% python3 -q
>>> import numpy as np
>>> import numpy.linalg as la
>>> np.set_printoptions(precision=2, suppress=True, linewidth=140)
>>> def tidy(a):
...     return np.round(a, 2) + 0
... 
>>> J = np.load("m.npy")
>>> tidy(J)
array([[-1.74,  0.79, -0.89,  1.14],
       [ 0.79, -0.85,  0.7 , -0.1 ],
       [-0.89,  0.7 ,  0.37, -0.23],
       [ 1.14, -0.1 , -0.23, -0.77]])
>>> left, sig, VT = la.svd(J)
>>> np.argmax(sig[:-1] / (sig[1:] + 1e-6)) + 1
np.int64(3)
>>> M2 = left[:, :3] @ np.diag(sig[:3]) @ VT[:3]
>>> tidy(la.norm(J - M2) / la.norm(J))
np.float64(0.0)
>>> tidy(la.norm(J - M2, 2)), tidy(sig[3])
(np.float64(0.0), np.float64(0.0))
>>> la.matrix_rank(J, rtol=0.05)
np.int64(3)
>>> data = np.load("a.npy")
>>> data
array([[0, 1, 1],
       [1, 0, 0],
       [1, 0, 0]])
>>> # columns 1 and 2 are equal
>>> tidy(la.eigvalsh(data).min())
np.float64(-1.41)
>>> [round(float(la.det(data[:i, :i])), 2) + 0 for i in range(1, 4)]
[0.0, -1.0, 0.0]
>>> try:
...     la.cholesky(data)
... except la.LinAlgError as e:
...     print(e)
... 
Matrix is not positive definite
>>> print(tidy(np.poly(data)))
[ 1.  0. -2.  0.]
>>> np.einsum("ij,ji->", data, data)
np.int64(4)
>>> tidy(la.eigvals(data))
array([ 1.41, -1.41,  0.  ])
>>> print(tidy(la.det(2 * data)), tidy(la.det(data)))
0.0 0.0
>>> tidy(la.eigvals(data).sum().real)
np.float64(0.0)
>>> M = np.array([[0, 0, 2, 2], [0, 0, 0, 2], [2, 0, 0, 0], [2, 2, 0, 0]])
>>> # equal to its transpose
>>> O = M.astype(float).copy()
>>> for j in range(4):
...     O[:, j] -= O[:, :j] @ (O[:, :j].T @ O[:, j])
...     O[:, j] /= la.norm(O[:, j])
... 
>>> tidy(O)
array([[ 0.  ,  0.  ,  1.  ,  0.  ],
       [ 0.  ,  0.  ,  0.  ,  1.  ],
       [ 0.71, -0.71,  0.  ,  0.  ],
       [ 0.71,  0.71,  0.  ,  0.  ]])
>>> hat = np.triu(np.array([[-5, -4, -5, 5], [-1, -3, 4, -3], [-3, -4, -5, 1], [-5, 0, -5, -2]]), 1) + np.eye(4)
>>> M2 = hat @ M @ la.inv(hat)
>>> M2
array([[  0.,  10., -38.,  62.],
       [  2.,   2.,   2.,  -4.],
       [  4.,  18., -52.,  86.],
       [  2.,  10., -30.,  50.]])
>>> M2 = np.array([[-1, 1], [-2, -1], [2, 4], [-2, -4]])
>>> print(np.vstack([M, M2.T]).shape)
(6, 4)
>>> rng = np.random.default_rng(3286)
>>> X = rng.normal(size=(27, 4))
>>> X = 20 * X / la.norm(X, axis=1, keepdims=True)
>>> tidy(X)
array([[-12.78,  -3.35, -10.84,  10.38],
       [ -9.56,  -7.26,  14.97,   5.65],
       [  1.1 ,  -9.91, -13.74, -10.57],
       [-18.4 ,  -2.75,   6.88,  -2.58],
       [-10.74,   5.38,  15.96,  -1.05],
       [ -7.13, -17.42,   1.05,  -6.68],
       [ 17.86,  -0.38,   2.81,   8.53],
       [  0.68, -11.58,  14.83,   6.76],
       [  7.14,   9.48, -14.21,  -7.55],
       [ -7.22,  -7.81,  14.3 ,  -9.07],
       [  1.93,  -0.63,  13.29,  14.81],
       [ 10.62,  11.93,  10.27,  -6.28],
       [ 16.44,   7.75,  -8.1 ,  -1.98],
       [-15.57,   6.93,  -3.89,   9.72],
       [ -5.16,   8.39,  -5.7 , -16.45],
       [-15.59,   1.23, -11.85,  -3.9 ],
       [-17.69,   3.48,   3.16,   8.07],
       [-14.33, -12.9 ,   3.67,   3.82],
       [-18.06,  -7.5 ,  -1.92,   3.71],
       [ -5.83, -14.62,  -4.22, -11.6 ],
       [ 12.11,  12.52,  -6.08,   7.72],
       [ 17.1 ,  -0.12,  -7.06,   7.59],
       [ -3.16,  -1.29, -15.65,  11.98],
       [  2.47,  -5.79,   4.37, -18.48],
       [ 15.02,   2.26,   3.3 , -12.59],
       [ 10.39, -12.87,  -4.92,  10.11],
       [-13.57,  -6.76,  12.4 ,   4.04]])
>>> def softmax(z):
...     e = np.exp(z - z.max(axis=-1, keepdims=True))
...     return e / e.sum(axis=-1, keepdims=True)
... 
>>> print(tidy(softmax(X[20])))
[0.4 0.6 0.  0. ]
>>> print(tidy(softmax(10 * X[20])))
[0.02 0.98 0.   0.  ]
>>> tidy(softmax(X).sum(axis=1))
array([1., 1., 1., 1., 1., 1., 1., 1., 1., 1., 1., 1., 1., 1., 1., 1., 1., 1., 1., 1., 1., 1., 1., 1., 1., 1., 1.])
>>> S = X @ X.T / np.sqrt(4)
>>> print(tidy(softmax(S)[20] @ X))
[12.11 12.52 -6.08  7.72]
>>> print(softmax(S).round(6).argmax(axis=1))
[ 0  1  2  3  4  5  6  7  8  9 10 11 12 13 14 15 16 17 18 19 20 21 22 23 24 25 26]
>>> Xc = X - X.mean(axis=0)
>>> V = la.svd(Xc)[2][:1]
>>> M2 = Xc - Xc @ V.T @ V
>>> print(tidy(np.diag(V.T @ V)))
[0.77 0.11 0.12 0.01]
>>> print(la.norm(M2, axis=1).round(6).argmax())
14
>>> t3 = np.stack([X, -3 * X, X[::-1]])
>>> tidy(np.einsum("bij,cij->bc", t3, t3))
array([[ 10800.  , -32400.  ,    479.98],
       [-32400.  ,  97200.  ,  -1439.94],
       [   479.98,  -1439.94,  10800.  ]])
>>> print(t3.shape)
(3, 27, 4)
>>> arr = np.array([[0, 5, -6, 9], [0, 0, 0, -8], [0, 0, 0, 2], [0, 0, 0, 0]])
>>> arr
array([[ 0,  5, -6,  9],
       [ 0,  0,  0, -8],
       [ 0,  0,  0,  2],
       [ 0,  0,  0,  0]])
>>> # triangular, det is the product of the diagonal
>>> [round(float(x), 2) for x in la.svd(arr, compute_uv=False)[:3]]
[13.71, 4.7, 0.0]
>>> la.cond(arr) > 100
np.True_
>>> tidy(la.eigvals(arr).sum().real)
np.float64(0.0)
>>> np.einsum("ij,ji->", arr, arr)
np.int64(0)
>>> print(np.kron(np.eye(2, dtype=int), arr))
[[ 0  5 -6  9  0  0  0  0]
 [ 0  0  0 -8  0  0  0  0]
 [ 0  0  0  2  0  0  0  0]
 [ 0  0  0  0  0  0  0  0]
 [ 0  0  0  0  0  5 -6  9]
 [ 0  0  0  0  0  0  0 -8]
 [ 0  0  0  0  0  0  0  2]
 [ 0  0  0  0  0  0  0  0]]
>>> tidy(la.det(2 * arr)), tidy(la.det(arr))
(np.float64(0.0), np.float64(0.0))
>>> print(tidy(la.norm(X)))
103.92
>>> tidy(X.mean(axis=0))
array([-2.29, -1.98,  0.48,  0.15])
>>> print(X.shape)
(27, 4)
>>> tidy(np.abs(X).max())
np.float64(18.48)
>>> rk = la.matrix_rank(arr)
>>> print(rk)
2
>>> null = la.svd(arr)[2][rk:].T
>>> [int(la.matrix_rank(arr[:, :j + 1])) for j in range(4)]
[0, 1, 1, 2]
>>> [int(la.matrix_rank(np.delete(arr, i, axis=0))) for i in range(4)]
[1, 2, 2, 2]
>>> print(np.allclose(arr @ null, 0))
True
>>> null.shape
(4, 2)
>>> la.matrix_rank(arr.T @ arr), la.matrix_rank(arr @ arr.T)
(np.int64(2), np.int64(2))
>>> print(np.argsort(-la.norm(J, axis=0).round(6), kind="stable")[:3])
[0 3 1]
>>> tidy(la.norm(J, 2) / la.norm(J))
np.float64(0.9)
>>> feats = np.load("mat.npy")
>>> feats
array([[4, 6, 3, 1],
       [1, 4, 6, 3],
       [3, 1, 4, 6],
       [6, 3, 1, 4]])
>>> # looks like rank 3
>>> left, sig, VT = la.svd(feats)
>>> V = VT[:(sig > 1e-8).sum()]
>>> x0 = feats[2] + -1 * feats[3] + rng.integers(2) * np.eye(4)[2]
>>> x0
array([-3., -2.,  4.,  2.])
>>> la.matrix_rank(np.vstack([feats, x0]))
np.int64(4)
>>> tidy(np.diag(V.T @ V))
array([0.75, 0.75, 0.75, 0.75])
>>> lab = rng.permutation(4)
>>> print(lab)
[2 1 0 3]
>>> M2 = feats[lab][:, lab]
>>> tidy(np.sort(np.abs(la.eigvals(M2))))
array([ 0. ,  5.1,  5.1, 14. ])
>>> F = np.load("case6.npy")
>>> print(F)
[[-1 -1 -1 -1 -1 -1]
 [-1 -2 -1 -2 -1 -2]
 [-1  2 -1  2 -1  2]
 [-1 -1 -1 -1 -1 -1]
 [-1 -2 -1 -2 -1 -2]
 [-1  2 -1  2 -1  2]]
>>> tidy(softmax(F).sum(axis=1))
array([1., 1., 1., 1., 1., 1.])
>>> tidy(softmax(10 * F[3]))
array([0.17, 0.17, 0.17, 0.17, 0.17, 0.17])
>>> tidy(softmax(F[3]))
array([0.17, 0.17, 0.17, 0.17, 0.17, 0.17])
>>> S = F @ F.T / np.sqrt(6)
>>> tidy(softmax(S))
array([[0.11, 0.38, 0.  , 0.11, 0.38, 0.  ],
       [0.04, 0.46, 0.  , 0.04, 0.46, 0.  ],
       [0.  , 0.  , 0.5 , 0.  , 0.  , 0.5 ],
       [0.11, 0.38, 0.  , 0.11, 0.38, 0.  ],
       [0.04, 0.46, 0.  , 0.04, 0.46, 0.  ],
       [0.  , 0.  , 0.5 , 0.  , 0.  , 0.5 ]])
>>> print(tidy(softmax(S)[3] @ F))
[-1.   -1.75 -1.   -1.75 -1.   -1.75]
>>> softmax(S).round(6).argmax(axis=1)
array([1, 1, 2, 1, 1, 2])
>>> tidy(softmax(S + np.triu(np.full(S.shape, -np.inf), 1)))
array([[1.  , 0.  , 0.  , 0.  , 0.  , 0.  ],
       [0.08, 0.92, 0.  , 0.  , 0.  , 0.  ],
       [0.  , 0.  , 1.  , 0.  , 0.  , 0.  ],
       [0.18, 0.63, 0.  , 0.18, 0.  , 0.  ],
       [0.04, 0.46, 0.  , 0.04, 0.46, 0.  ],
       [0.  , 0.  , 0.5 , 0.  , 0.  , 0.5 ]])
>>> mat = np.loadtxt("out9.csv", delimiter=",")
>>> print(tidy(mat))
[[ 0.19 -0.72 -0.67]
 [ 0.96  0.27 -0.02]
 [-0.19  0.64 -0.75]]
>>> # keeps lengths
>>> tidy(la.norm(mat, axis=0))
array([1., 1., 1.])
>>> tidy(mat @ mat.T)
array([[1., 0., 0.],
       [0., 1., 0.],
       [0., 0., 1.]])
>>> tidy(mat[:, 0] @ mat[:, 1])
np.float64(0.0)
>>> lab = rng.permutation(3)
>>> M2 = mat[:, lab] * rng.choice([-1, 1], 3)
>>> tidy(M2)
array([[ 0.67,  0.72, -0.19],
       [ 0.02, -0.27, -0.96],
       [ 0.75, -0.64,  0.19]])
>>> left, _, VT = la.svd(mat.T @ M2)
>>> tidy(la.lstsq(mat, M2)[0])
array([[ 0.,  0., -1.],
       [ 0., -1.,  0.],
       [-1.,  0.,  0.]])
